$ python -q
>>> import numpy as np
>>> np.set_printoptions(precision=1, suppress=True, linewidth=200)
>>> rng = np.random.default_rng(294812)
>>> labels = rng.integers(0, 3, 4)
>>> feats = np.array([[1, 8, 9, 4], [8, -5, 7, -6], [4, 9, 5, -5], [-2, -2, 0, -9]]) * (labels[:, None] == labels)
>>> print(feats)
[[ 1  0  9  0]
 [ 0 -5  0  0]
 [ 4  0  5  0]
 [ 0  0  0 -9]]
>>> x = np.array([2, -1, -9, 5])
>>> rhs = feats @ x
>>> print(rhs)
[-79   5 -37 -45]
>>> print(np.linalg.solve(feats, rhs + feats[:, 1]))
[ 2. -0. -9.  5.]
>>> print(np.linalg.solve(feats, rhs))
[ 2. -1. -9.  5.]
>>> A2 = np.array([[1, 3], [3, 0]])
>>> Z = np.kron(A2, feats)
>>> print(Z.shape)
(8, 8)
>>> print(Z)
[[  1   0   9   0   3   0  27   0]
 [  0  -5   0   0   0 -15   0   0]
 [  4   0   5   0  12   0  15   0]
 [  0   0   0  -9   0   0   0 -27]
 [  3   0  27   0   0   0   0   0]
 [  0 -15   0   0   0   0   0   0]
 [ 12   0  15   0   0   0   0   0]
 [  0   0   0 -27   0   0   0   0]]
>>> print(np.linalg.matrix_rank(Z))
8
>>> P = np.triu(np.array([[1, 0, 3, 1], [3, 0, 2, 2], [2, 1, 0, 3], [1, 2, 2, 3]]), 1) + np.eye(4)
>>> A2 = P @ feats @ np.linalg.inv(P)
>>> print(P @ feats - feats @ P)
[[ 12.   0.  12. -37.]
 [  8.   0.  20.  -8.]
 [  0.   0. -12. -46.]
 [  0.   0.   0.   0.]]
>>> print(round(np.linalg.det(A2), 1))
-1395.0
>>> assert feats == feats.T
Traceback (most recent call last):
  File "<python-input-20>", line 1, in <module>
    assert feats == feats.T
           ^^^^^^^^^^^^^^^^
ValueError: The truth value of an array with more than one element is ambiguous. Use a.any() or a.all()
>>> feats.inv()
Traceback (most recent call last):
  File "<python-input-21>", line 1, in <module>
    feats.inv()
    ^^^^^^^^^
AttributeError: 'numpy.ndarray' object has no attribute 'inv'
>>> print(round(np.linalg.det(feats), 1))
-1395.0
>>> print(np.sort(np.abs(np.linalg.eigvals(feats))))
[3.3 5.  9.  9.3]
>>> print(round(np.abs(np.linalg.eigvals(feats)).max(), 1))
9.3
>>> f, r1 = feats[3], feats[0]
>>> print(f @ f)
81
>>> p = (f @ r1) / (f @ f) * f
>>> print(r1 - p)
[1. 0. 9. 0.]
>>> print(np.linalg.matrix_rank(np.outer(f, r1)))
1
>>> print((r1 - p) @ f)
0.0
>>> mat = np.loadtxt("layer4.csv", delimiter=",")
>>> print(mat)
[[-2.  2.  0.  0.  0.  0.]
 [-1. -2.  0.  0.  0.  0.]
 [-1.  2.  0.  0.  0.  0.]
 [ 0.  0. -2.  2.  0.  0.]
 [ 0.  0. -1. -2.  0.  0.]
 [ 0.  0. -1.  2.  0.  0.]
 [ 0.  0.  0.  0. -2.  2.]
 [ 0.  0.  0.  0. -1. -2.]
 [ 0.  0.  0.  0. -1.  2.]]
>>> x = np.array([-2, -1, 0, 3, -1, 0])
>>> rhs = mat @ x
>>> print(np.round(np.linalg.solve(mat.T @ mat, mat.T @ rhs), 1) + 0)
[-2. -1.  0.  3. -1.  0.]
>>> print(np.round(np.linalg.pinv(mat) @ mat, 1) + 0)
[[1. 0. 0. 0. 0. 0.]
 [0. 1. 0. 0. 0. 0.]
 [0. 0. 1. 0. 0. 0.]
 [0. 0. 0. 1. 0. 0.]
 [0. 0. 0. 0. 1. 0.]
 [0. 0. 0. 0. 0. 1.]]
>>> print(np.round(np.linalg.lstsq(mat, rhs)[0], 1) + 0)
[-2. -1.  0.  3. -1.  0.]
>>> try:
...     np.linalg.solve(mat, rhs)
... except np.linalg.LinAlgError as e:
...     print(repr(e))
... 
LinAlgError('Last 2 dimensions of the array must be square')
>>> rhs = rhs + 0.3 * rng.normal(size=9)
>>> print(rhs)
[ 2.1  3.8 -0.3  6.  -5.8  5.8  2.2  1.1  0.4]
>>> beta, *_ = np.linalg.lstsq(mat, rhs)
>>> print(np.round(mat.T @ (rhs - mat @ beta), 1) + 0)
[0. 0. 0. 0. 0. 0.]
>>> Q, evecs = np.linalg.qr(mat[:, :1])[0], np.linalg.qr(mat[:, 1:])[0]
>>> sv = np.linalg.svd(Q.T @ evecs, compute_uv=False)
>>> print(np.round(np.linalg.norm(Q @ Q.T - evecs @ evecs.T, 2), 1))
1.0
>>> print(np.degrees(np.arccos(sv.clip(0, 1))))
[61.9]
>>> print(sv)
[0.5]
>>> A2 = feats / np.linalg.norm(feats, axis=1, keepdims=True)
>>> C2 = A2 @ A2.T
>>> print((np.abs(C2) > 0.9).astype(int))
[[1 0 0 0]
 [0 1 0 0]
 [0 0 1 0]
 [0 0 0 1]]
>>> print(C2[0])
[1.  0.  0.8 0. ]
>>> print(np.linalg.norm(A2, axis=1))
[1. 1. 1. 1.]
>>> print(np.argwhere(np.triu(np.abs(C2) > 0.95, 1)))
[]
>>> print((C2 - 2 * np.eye(4)).round(6).argmax(axis=1))
[2 0 0 0]
>>> x = np.array([6, 9, 9, 7, 3, 4])
>>> a = np.maximum(mat @ x, 0)
>>> print(np.tanh(mat @ x))
[ 1. -1.  1. -1. -1.  1.  1. -1.  1.]
>>> print(np.flatnonzero(a > 1e-9))
[0 2 5 6 8]
>>> print(np.maximum(mat @ x, 0) - np.maximum(-mat @ x, 0))
[  6. -24.  12.  -4. -23.   5.   2. -11.   5.]
>>> print(mat.T @ a)
[-24.  36.  -5.  10.  -9.  14.]
>>> labels = rng.permutation(6)
>>> A2 = mat[:, labels] * rng.choice([-1, 1], 6)
>>> print(A2)
[[ 0. -2.  2. -0. -0. -0.]
 [ 0.  2.  1. -0. -0. -0.]
 [ 0. -2.  1. -0. -0. -0.]
 [ 0. -0. -0.  2. -2. -0.]
 [ 0. -0. -0.  1.  2. -0.]
 [ 0. -0. -0.  1. -2. -0.]
 [-2. -0. -0. -0. -0. -2.]
 [-1. -0. -0. -0. -0.  2.]
 [-1. -0. -0. -0. -0. -2.]]
>>> U, _, Vh = np.linalg.svd(mat.T @ A2)
>>> print(np.round(U @ Vh, 1) + 0)
[[ 0.  0. -1.  0.  0.  0.]
 [ 0. -1.  0.  0.  0.  0.]
 [ 0.  0.  0. -1.  0.  0.]
 [ 0.  0.  0.  0. -1.  0.]
 [ 1.  0.  0.  0.  0.  0.]
 [ 0.  0.  0.  0.  0. -1.]]
>>> W0 = np.loadtxt("dump.csv", delimiter=",")
>>> print(W0.round(1) + 0)
[[ -1.5  -5.2 -13.8  -1.5  -0.8  -3.  -17.8  -1.4]
 [ -1.2  -4.9 -11.1  -1.3  -1.3  -2.7 -13.6  -0.8]
 [ -1.1  -4.8  -9.9  -1.3  -1.5  -2.6 -11.8  -0.6]
 [ -1.   -4.5  -8.4  -1.2  -1.7  -2.4  -9.6  -0.3]
 [ -1.   -4.   -6.   -1.   -2.   -2.   -6.    0. ]
 [ -1.   -4.   -6.   -1.   -2.   -2.   -6.    0. ]
 [ -1.   -3.9  -5.8  -1.   -2.   -2.   -5.7   0. ]
 [ -1.   -2.9  -3.2  -0.7  -2.   -1.3  -2.1   0.1]
 [ -1.   -2.4  -2.4  -0.5  -1.8  -1.1  -1.3   0. ]
 [ -0.3  -0.4  -0.4  -0.1  -0.4  -0.2  -0.1  -0.1]
 [ -0.1  -0.2  -0.2   0.   -0.2  -0.1   0.    0. ]
 [  0.5   0.5   0.6   0.1   0.6   0.2   0.1   0.1]
 [  3.3   2.6   3.5   0.5   3.1   1.    1.    1.4]
 [  5.2   3.7   5.6   0.6   4.5   1.3   2.    2.5]
 [  5.5   3.8   5.9   0.7   4.7   1.3   2.2   2.6]
 [  6.6   4.3   7.    0.7   5.4   1.5   2.8   3.2]
 [  8.6   5.1   9.2   0.9   6.6   1.7   4.1   4.4]
 [ 16.5   7.8  18.5   1.2  10.8   2.5  10.8   9.7]
 [ 16.5   7.8  18.5   1.2  10.8   2.5  10.8   9.7]
 [ 40.6  13.4  49.5   1.9  20.8   3.9  37.8  27.4]
 [ 41.1  13.4  50.    1.9  21.    3.9  38.3  27.7]]
>>> U, sv, Vh = np.linalg.svd(W0)
>>> evecs = Vh[:(sv > 1e-8).sum()]
>>> x = W0[1] + 4 * W0[18] + rng.integers(2) * np.eye(8)[3]
>>> print(x)
[64.9 26.1 63.   3.6 42.1  7.2 29.7 38. ]
>>> print(round(np.linalg.norm(x - evecs.T @ evecs @ x), 1))
0.0
>>> print(np.round(np.diag(evecs.T @ evecs), 1) + 0)
[0.5 0.5 0.4 0.  0.4 0.1 0.7 0.3]
>>> print(np.round(evecs.T @ evecs, 1) + 0)
[[ 0.5 -0.1  0.2  0.   0.2 -0.1 -0.1  0.4]
 [-0.1  0.5  0.2  0.1  0.3  0.2  0.  -0.2]
 [ 0.2  0.2  0.4  0.   0.1  0.1  0.4  0.1]
 [ 0.   0.1  0.   0.   0.1  0.1  0.  -0.1]
 [ 0.2  0.3  0.1  0.1  0.4  0.1 -0.2  0. ]
 [-0.1  0.2  0.1  0.1  0.1  0.1  0.  -0.1]
 [-0.1  0.   0.4  0.  -0.2  0.   0.7  0. ]
 [ 0.4 -0.2  0.1 -0.1  0.  -0.1  0.   0.3]]
>>> Xs = W0 - W0.mean(axis=0)
>>> evecs = np.linalg.svd(Xs)[2][:3]
>>> A2 = Xs - Xs @ evecs.T @ evecs
>>> print(np.round(np.diag(evecs.T @ evecs), 1) + 0)
[0.5 0.5 0.4 0.  0.4 0.1 0.7 0.3]
>>> print(np.linalg.norm(A2, axis=1).round(6).argmax())
0
>>> print((Xs @ evecs.T).std(axis=0))
[27.6  3.4  2.6]
>>> print(np.round(A2.std(axis=0), 1) + 0)
[0. 0. 0. 0. 0. 0. 0. 0.]
>>> m1 = np.load("test14.npy")
>>> print(m1)
[[ 6  0 -9 -9 -8 -4  6]
 [ 0 -3  2  0  4 -8 -5]
 [ 0  0  9 -1  9 -3  0]
 [ 0  0  0  4 -5  8 -7]
 [ 0  0  0  0  8  2 -7]
 [ 0  0  0  0  0 -7 -7]
 [ 0  0  0  0  0  0 -4]]
>>> A2 = m1 / np.sqrt((m1 ** 2).mean(axis=1, keepdims=True))
>>> print(np.linalg.norm(A2, axis=1))
[2.6 2.6 2.6 2.6 2.6 2.6 2.6]
>>> print(m1 - m1.mean(axis=1, keepdims=True))
[[ 8.6  2.6 -6.4 -6.4 -5.4 -1.4  8.6]
 [ 1.4 -1.6  3.4  1.4  5.4 -6.6 -3.6]
 [-2.  -2.   7.  -3.   7.  -5.  -2. ]
 [ 0.   0.   0.   4.  -5.   8.  -7. ]
 [-0.4 -0.4 -0.4 -0.4  7.6  1.6 -7.4]
 [ 2.   2.   2.   2.   2.  -5.  -5. ]
 [ 0.6  0.6  0.6  0.6  0.6  0.6 -3.4]]
>>> print(np.linalg.matrix_rank(m1 - m1.mean(axis=1, keepdims=True)))
6
>>> print(A2[5])
[ 0.   0.   0.   0.   0.  -1.9 -1.9]
>>> print(np.linalg.matrix_rank(A2) == np.linalg.matrix_rank(m1))
True
